In [1]: import numpy as np

In [2]: import numpy.linalg as la

In [3]: np.set_printoptions(precision=3, suppress=True, linewidth=100)

In [4]: other = np.array([[2, -5, 0, 4, -5, 2],
   ...:     [2, -4, 1, -4, -4, 4],
   ...:     [-4, 2, -1, -2, 2, 5],
   ...:     [-2, 5, 4, -2, -5, -3],
   ...:     [-4, 5, 3, -3, 2, -1],
   ...:     [2, 0, -5, -1, 3, 4]])

In [5]: arr = np.tril(other)

In [6]: arr
Out[6]: 
array([[ 2,  0,  0,  0,  0,  0],
       [ 2, -4,  0,  0,  0,  0],
       [-4,  2, -1,  0,  0,  0],
       [-2,  5,  4, -2,  0,  0],
       [-4,  5,  3, -3,  2,  0],
       [ 2,  0, -5, -1,  3,  4]])

In [7]: # triangular: eigenvalues sit on the diagonal

In [8]: la.matrix_rank(arr - arr[0, 0] * np.eye(6))
Out[8]: np.int64(5)

In [9]: [int(la.matrix_rank(la.matrix_power(arr, p))) for p in range(1, 7)]
Out[9]: [6, 6, 6, 6, 6, 6]

In [10]: x = np.array([3, 5, 3, 4, 2, 2])

In [11]: rhs = arr @ x

In [12]: rhs
Out[12]: array([  6, -14,  -5,  23,  14,   1])

In [13]: la.solve(arr.T, arr[0])
Out[13]: array([ 1., -0., -0., -0.,  0.,  0.])

In [14]: la.solve(arr, rhs + arr[:, 3])
Out[14]: array([3., 5., 3., 5., 2., 2.])

In [15]: la.solve(arr, rhs)
Out[15]: array([3., 5., 3., 4., 2., 2.])

In [16]: la.solve(arr, 4 * rhs)
Out[16]: array([12., 20., 12., 16.,  8.,  8.])

In [17]: la.solve(arr, rhs[:-1])
ValueError: solve1: Input operand 1 has a mismatch in its core dimension 0, with gufunc signature (m,m),(m)->(m) (size 5 is different from 6)


In [18]: th = np.radians(30)

In [19]: Rm = np.eye(6)

In [20]: Rm[3, 3] = Rm[1, 1] = np.cos(th)

In [21]: Rm[3, 1], Rm[1, 3] = -np.sin(th), np.sin(th)

In [22]: Rm
Out[22]: 
array([[ 1.   ,  0.   ,  0.   ,  0.   ,  0.   ,  0.   ],
       [ 0.   ,  0.866,  0.   ,  0.5  ,  0.   ,  0.   ],
       [ 0.   ,  0.   ,  1.   ,  0.   ,  0.   ,  0.   ],
       [ 0.   , -0.5  ,  0.   ,  0.866,  0.   ,  0.   ],
       [ 0.   ,  0.   ,  0.   ,  0.   ,  1.   ,  0.   ],
       [ 0.   ,  0.   ,  0.   ,  0.   ,  0.   ,  1.   ]])

In [23]: other = arr @ Rm.T

In [24]: np.abs(other - arr).max(axis=0)
Out[24]: array([0.   , 2.17 , 0.   , 2.232, 0.   , 0.   ])

In [25]: np.allclose(arr @ arr.T, other @ other.T)
Out[25]: True

In [26]: np.allclose(la.norm(arr, axis=1), la.norm(other, axis=1))
Out[26]: True

In [27]: W0 = np.load("arr.npy")

In [28]: W0
Out[28]: 
array([[  0,   1,   0,   1],
       [  1,   3,   2,  -1],
       [  3,   1,   0,  -1],
       [  3,   0,  -1,   0],
       [  2,   2,  -3,  -1],
       [  1,   3,  -5,   1],
       [ -1,   2,  -7,   1],
       [  0,   2,  -5,   3],
       [  0,   1,  -3,   1],
       [  2,   1,  -4,   0],
       [  0,   2,  -2,   1],
       [ -1,   1,  -3,   2],
       [  1,   0,  -3,   1],
       [ -1,   1,  -2,   3],
       [  1,  -1,  -2,   3],
       [  2,  -3,  -2,   3],
       [  2,  -5,  -1,   3],
       [  4,  -4,   1,   5],
       [  2,  -5,  -1,   6],
       [  4,  -7,  -2,   6],
       [  2,  -8,   0,   5],
       [  4,  -9,   0,   5],
       [  2,  -9,   2,   7],
       [  4, -10,   0,   8]])

In [29]: x = np.array([1, 0, 1, 1])

In [30]: h = np.maximum(W0 @ x, 0)

In [31]: np.flatnonzero(h > 1e-9)
Out[31]: array([ 0,  1,  2,  3, 14, 15, 16, 17, 18, 19, 20, 21, 22, 23])

In [32]: W0.T @ h
Out[32]: array([ 236, -509,   -3,  417])

In [33]: np.maximum(W0 @ x, 0) - np.maximum(-W0 @ x, 0)
Out[33]: 
array([ 1,  2,  2,  2, -2, -3, -7, -2, -2, -2, -1, -2, -1,  0,  2,  3,  4, 10,  7,  8,  7,  9, 11,
       12])

In [34]: np.tanh(W0 @ x)
Out[34]: 
array([ 0.762,  0.964,  0.964,  0.964, -0.964, -0.995, -1.   , -0.964, -0.964, -0.964, -0.762,
       -0.964, -0.762,  0.   ,  0.964,  0.995,  0.999,  1.   ,  1.   ,  1.   ,  1.   ,  1.   ,
        1.   ,  1.   ])

In [35]: W1 = np.array([[-3, -2, 0, -3, 1, 0],
    ...:     [-3, 0, 1, 0, 0, 1],
    ...:     [0, 2, 1, -2, 3, -3],
    ...:     [-1, 2, 2, 2, -3, 0]])

In [36]: c = np.array([-1, 1, -4, 5, 2, -1])

In [37]: hid = np.maximum(W0 @ W1 + c, 0)

In [38]: (hid > 0).astype(int)
Out[38]: 
array([[0, 1, 0, 1, 0, 0],
       [0, 1, 0, 0, 1, 0],
       [0, 0, 0, 0, 1, 0],
       [0, 0, 0, 0, 1, 1],
       [0, 0, 0, 1, 0, 1],
       [0, 0, 0, 1, 0, 1],
       [0, 0, 0, 1, 0, 1],
       [0, 0, 0, 1, 0, 1],
       [0, 0, 0, 1, 0, 1],
       [0, 0, 0, 1, 0, 1],
       [0, 0, 0, 1, 0, 1],
       [0, 1, 0, 1, 0, 1],
       [0, 0, 0, 1, 0, 1],
       [0, 1, 1, 1, 0, 1],
       [0, 1, 0, 1, 0, 1],
       [0, 0, 0, 1, 0, 1],
       [1, 1, 0, 1, 0, 0],
       [0, 1, 1, 1, 0, 0],
       [1, 1, 1, 1, 0, 0],
       [1, 1, 0, 1, 0, 0],
       [1, 1, 0, 1, 0, 0],
       [1, 1, 0, 1, 0, 0],
       [1, 1, 1, 1, 0, 0],
       [1, 1, 1, 1, 0, 0]])

In [39]: W2 = np.array([[1, 0], [-1, 0], [3, -2], [1, -1], [0, -1], [-1, -3]])

In [40]: hid @ W2
Out[40]: 
array([[  4,  -7],
       [ -1, -12],
       [  0,  -8],
       [ -2,  -8],
       [ -7, -33],
       [ -3, -65],
       [  2, -90],
       [  5, -69],
       [  4, -40],
       [ -5, -43],
       [  4, -32],
       [  8, -45],
       [  2, -34],
       [ 10, -38],
       [  7, -24],
       [  7, -15],
       [ 11,  -7],
       [  5,  -7],
       [ 14, -17],
       [ 10,  -9],
       [ 14,  -9],
       [  9,  -3],
       [ 16, -15],
       [ 15, -13]])

In [41]: (hid @ W2).round(6).argmax(axis=1)
Out[41]: array([0, 0, 0, 0, 0, 0, 0, 0, 0, 0, 0, 0, 0, 0, 0, 0, 0, 0, 0, 0, 0, 0, 0, 0])

In [42]: feats = np.array([[-2, -2, 0, 2, -3],
    ...:     [-3, -1, 0, 0, -2],
    ...:     [3, -2, 2, 3, 2],
    ...:     [1, 2, -2, 1, -2],
    ...:     [-3, 2, -2, -3, 0]])

In [43]: other = la.inv(feats)

In [44]: round(la.det(feats) * la.det(other), 3)
Out[44]: np.float64(1.0)

In [45]: other
Out[45]: 
array([[ 0.5  , -1.   , -0.5  , -0.25 , -0.25 ],
       [-1.5  ,  2.   ,  0.5  ,  0.75 , -0.25 ],
       [-1.5  ,  2.   ,  0.125,  0.375, -0.75 ],
       [-0.5  ,  1.   ,  0.75 ,  0.5  ,  0.25 ],
       [ 0.   ,  0.   ,  0.5  ,  0.   ,  0.5  ]])

In [46]: np.round(la.cond(feats), 3)
Out[46]: np.float64(31.292)

In [47]: np.allclose(other, feats.T)
Out[47]: False

In [48]: (np.abs(other) > 1e-9).astype(int)
Out[48]: 
array([[1, 1, 1, 1, 1],
       [1, 1, 1, 1, 1],
       [1, 1, 1, 1, 1],
       [1, 1, 1, 1, 1],
       [0, 0, 1, 0, 1]])

In [49]: np.round(la.slogdet(feats)[0], 3)
Out[49]: np.float64(-1.0)

In [50]: Q = feats.astype(float).copy()

In [51]: for j in range(5):
    ...:     Q[:, j] -= Q[:, :j] @ (Q[:, :j].T @ Q[:, j])
    ...:     Q[:, j] /= la.norm(Q[:, j])
    ...: 

In [52]: np.round(Q.T @ Q, 3) + 0
Out[52]: 
array([[1., 0., 0., 0., 0.],
       [0., 1., 0., 0., 0.],
       [0., 0., 1., 0., 0.],
       [0., 0., 0., 1., 0.],
       [0., 0., 0., 0., 1.]])

In [53]: np.allclose(feats, feats.T)
Out[53]: False

In [54]: la.matrix_power(feats, 3)
Out[54]: 
array([[-59, -24, -22,  37, -81],
       [-60, -19, -14,   9, -43],
       [  0,   8, -16,  18, -43],
       [ 56,   0,  16,  22,  15],
       [-18,  -4,  20, -48,  57]])

In [55]: round(float(np.abs(la.eigvals(feats)).max()), 3)
Out[55]: 4.578

In [56]: np.sort(np.abs(la.eigvals(feats)))
Out[56]: array([0.277, 2.419, 2.419, 4.32 , 4.578])

In [57]: rng = np.random.default_rng(151222)

In [58]: z = rng.permutation(5)

In [59]: other = feats[:, z] * rng.choice([-1, 1], 5)

In [60]: other
Out[60]: 
array([[-3, -2, -2,  0,  2],
       [-2,  0, -3,  0,  1],
       [ 2, -3,  3,  2,  2],
       [-2, -1,  1, -2, -2],
       [ 0,  3, -3, -2, -2]])

In [61]: U, _, Vh = la.svd(feats.T @ other)

In [62]: z
Out[62]: array([4, 3, 0, 2, 1])

In [63]: np.round(la.lstsq(feats, other)[0], 3) + 0
Out[63]: 
array([[ 0.,  0.,  1.,  0.,  0.],
       [ 0.,  0.,  0.,  0., -1.],
       [ 0.,  0.,  0.,  1.,  0.],
       [ 0., -1.,  0.,  0.,  0.],
       [ 1.,  0.,  0.,  0.,  0.]])

In [64]: x = np.array([0, 3, 2, 1, 3])

In [65]: rhs = feats @ x

In [66]: rhs
Out[66]: array([-13,  -9,   7,  -3,  -1])

In [67]: np.round(la.solve(feats, 5 * rhs), 3) + 0
Out[67]: array([ 0., 15., 10.,  5., 15.])

In [68]: np.round(la.solve(feats, feats[:, 2]), 3) + 0
Out[68]: array([0., 0., 1., 0., 0.])

In [69]: other = np.array([[2]])

In [70]: W2 = np.array([[2, -1, -1, 2, -2],
    ...:     [0, 0, 0, 2, -2],
    ...:     [-1, 1, 0, 0, 2],
    ...:     [2, 2, 2, 0, -2],
    ...:     [-1, 1, 1, 0, 2]])

In [71]: X = np.block([[other, np.zeros((1, 5))], [np.zeros((5, 1)), W2]])

In [72]: X
Out[72]: 
array([[ 2.,  0.,  0.,  0.,  0.,  0.],
       [ 0.,  2., -1., -1.,  2., -2.],
       [ 0.,  0.,  0.,  0.,  2., -2.],
       [ 0., -1.,  1.,  0.,  0.,  2.],
       [ 0.,  2.,  2.,  2.,  0., -2.],
       [ 0., -1.,  1.,  1.,  0.,  2.]])

In [73]: # 2 groups of indices that never mix

In [74]: X @ X
Out[74]: 
array([[  4.,   0.,   0.,   0.,   0.,   0.],
       [  0.,  11.,  -1.,   0.,   2., -12.],
       [  0.,   6.,   2.,   2.,   0.,  -8.],
       [  0.,  -4.,   3.,   3.,   0.,   4.],
       [  0.,   4.,  -2.,  -4.,   8.,  -8.],
       [  0.,  -5.,   4.,   3.,   0.,   6.]])

In [75]: np.flatnonzero(la.matrix_power((X != 0) + (X.T != 0) + np.eye(6), 6)[4])
Out[75]: array([1, 2, 3, 4, 5])

In [76]: np.round(la.det(X), 3)
Out[76]: np.float64(56.0)

In [77]: A = np.load("x.npy")

In [78]: A
Out[78]: 
array([[ 0,  0,  3],
       [ 0,  0, -1],
       [-3,  1,  0]])

In [79]: (arr + arr.T) / 2
Out[79]: 
array([[ 2. ,  1. , -2. , -1. , -2. ,  1. ],
       [ 1. , -4. ,  1. ,  2.5,  2.5,  0. ],
       [-2. ,  1. , -1. ,  2. ,  1.5, -2.5],
       [-1. ,  2.5,  2. , -2. , -1.5, -0.5],
       [-2. ,  2.5,  1.5, -1.5,  2. ,  1.5],
       [ 1. ,  0. , -2.5, -0.5,  1.5,  4. ]])

In [80]: np.sort(np.abs(la.eigvals(arr)))
Out[80]: array([1., 2., 2., 2., 4., 4.])

In [81]: arr @ arr
Out[81]: 
array([[  4,   0,   0,   0,   0,   0],
       [ -4,  16,   0,   0,   0,   0],
       [  0, -10,   1,   0,   0,   0],
       [ -6, -22, -12,   4,   0,   0],
       [-12, -19,  -9,   0,   4,   0],
       [ 22,   0, -10, -11,  18,  16]])

In [82]: np.round(la.det(arr), 3)
Out[82]: np.float64(-128.0)

In [83]: np.allclose(arr @ arr.T, arr.T @ arr)
Out[83]: False

In [84]: np.allclose(arr, arr.T)
Out[84]: False

In [85]: la.matrix_power(arr, 2)
Out[85]: 
array([[  4,   0,   0,   0,   0,   0],
       [ -4,  16,   0,   0,   0,   0],
       [  0, -10,   1,   0,   0,   0],
       [ -6, -22, -12,   4,   0,   0],
       [-12, -19,  -9,   0,   4,   0],
       [ 22,   0, -10, -11,  18,  16]])

In [86]: proj = np.triu(np.array([[1, 0, -3], [-3, -3, -3], [0, 3, -3]]), 1) + np.eye(3)

In [87]: other = proj @ A @ la.inv(proj)

In [88]: la.matrix_rank(other)
Out[88]: np.int64(2)

In [89]: np.round(np.poly(other), 3) + 0
Out[89]: array([ 1.,  0., 10.,  0.])

In [90]: other
Out[90]: 
array([[ 9., -3., 21.],
       [ 9., -3., 17.],
       [-3.,  1., -6.]])

In [91]: np.trace(other), np.trace(A)
Out[91]: (np.float64(0.0), np.int64(0))

In [92]: np.round(la.det(other), 3)
Out[92]: np.float64(0.0)

In [93]: other = np.array([[3, -3], [-1, -2]])

In [94]: W2 = np.array([[7, 2, 4, 5], [0, 9, 2, 8], [1, 7, 5, 6], [4, 0, 2, 6]])

In [95]: K = np.block([[other, np.array([[1, 1, 0, 2], [0, 0, 2, 1]])], [np.zeros((4, 2)), W2]])

In [96]: K
Out[96]: 
array([[ 3., -3.,  1.,  1.,  0.,  2.],
       [-1., -2.,  0.,  0.,  2.,  1.],
       [ 0.,  0.,  7.,  2.,  4.,  5.],
       [ 0.,  0.,  0.,  9.,  2.,  8.],
       [ 0.,  0.,  1.,  7.,  5.,  6.],
       [ 0.,  0.,  4.,  0.,  2.,  6.]])

In [97]: def softmax(z):
    ...:     e = np.exp(z - z.max(axis=-1, keepdims=True))
    ...:     return e / e.sum(axis=-1, keepdims=True)
    ...: 

In [98]: np.round(softmax(10 * K[0]), 3) + 0
Out[98]: array([1., 0., 0., 0., 0., 0.])

In [99]: att = K @ K.T / np.sqrt(6)

In [100]: softmax(att)[0] @ K
Out[100]: array([ 1.046, -1.046,  0.787,  5.636,  1.598,  5.608])

In [101]: softmax(att).round(6).argmax(axis=1)
Out[101]: array([3, 4, 2, 3, 3, 2])

In [102]: x = np.array([-2, -2, 0, 0, -1, 1])

In [103]: rhs = K @ x

In [104]: c, lr = np.zeros(6), 1 / la.norm(K, 2) ** 2

In [105]: for i in range(4):
     ...:     c -= lr * K.T @ (K @ c - rhs)
     ...:     if i % 1 == 0: print(i, round(la.norm(K @ c - rhs), 3))
     ...: 
0 6.104
1 5.97
2 5.841
3 5.719

In [106]: c
Out[106]: array([-0.011, -0.149,  0.023,  0.154,  0.082,  0.339])

In [107]: Q, Rm = la.qr(K)

In [108]: np.round(Q.T @ Q, 3) + 0
Out[108]: 
array([[1., 0., 0., 0., 0., 0.],
       [0., 1., 0., 0., 0., 0.],
       [0., 0., 1., 0., 0., 0.],
       [0., 0., 0., 1., 0., 0.],
       [0., 0., 0., 0., 1., 0.],
       [0., 0., 0., 0., 0., 1.]])

In [109]: round(float(abs(Rm[0, 0])), 3), round(float(la.norm(K[:, 0])), 3)
Out[109]: (3.162, 3.162)

In [110]: la.matrix_power(K, 4)
Out[110]: 
array([[  147.,   -57.,  3647.,  3555.,  3040.,  6444.],
       [  -19.,    52.,  1868.,  2720.,  1906.,  4279.],
       [    0.,     0., 15271., 18590., 14566., 30599.],
       [    0.,     0., 14424., 18369., 13724., 30674.],
       [    0.,     0., 14866., 19954., 14483., 32601.],
       [    0.,     0.,  9730., 10626.,  8990., 18024.]])

In [111]: assert K == K.T
ValueError: The truth value of an array with more than one element is ambiguous. Use a.any() or a.all()


In [112]: (K - K.T) / 2
Out[112]: 
array([[ 0. , -1. ,  0.5,  0.5,  0. ,  1. ],
       [ 1. ,  0. ,  0. ,  0. ,  1. ,  0.5],
       [-0.5,  0. ,  0. ,  1. ,  1.5,  0.5],
       [-0.5,  0. , -1. ,  0. , -2.5,  4. ],
       [ 0. , -1. , -1.5,  2.5,  0. ,  2. ],
       [-1. , -0.5, -0.5, -4. , -2. ,  0. ]])

In [113]: np.round(np.abs(la.eigvals(K)).max(), 3)
Out[113]: np.float64(16.074)

In [114]: np.allclose(K @ K.T, K.T @ K)
Out[114]: False

In [115]: np.allclose(K, K.T)
Out[115]: False

In [116]: round(la.det(K), 3)
Out[116]: np.float64(-6912.0)

In [117]: np.trace(K)
Out[117]: np.float64(28.0)

In [118]: J = np.loadtxt("test4.csv", delimiter=",")

In [119]: J
Out[119]: 
array([[-2.,  0.,  0.],
       [ 0.,  0.,  0.],
       [ 0.,  0.,  0.]])

In [120]: U, sig, Vh = la.svd(J)

In [121]: np.argmax(sig[:-1] / (sig[1:] + 1e-6)) + 1
Out[121]: np.int64(1)

In [122]: sig
Out[122]: array([2., 0., 0.])

In [123]: other = U[:, :1] @ np.diag(sig[:1]) @ Vh[:1]

In [124]: other
Out[124]: 
array([[-2.,  0.,  0.],
       [ 0.,  0.,  0.],
       [ 0.,  0.,  0.]])

In [125]: la.matrix_rank(other)
Out[125]: np.int64(1)

In [126]: la.matrix_rank(J, rtol=0.05)
Out[126]: np.int64(1)

In [127]: np.abs(J - other).max()
Out[127]: np.float64(0.0)
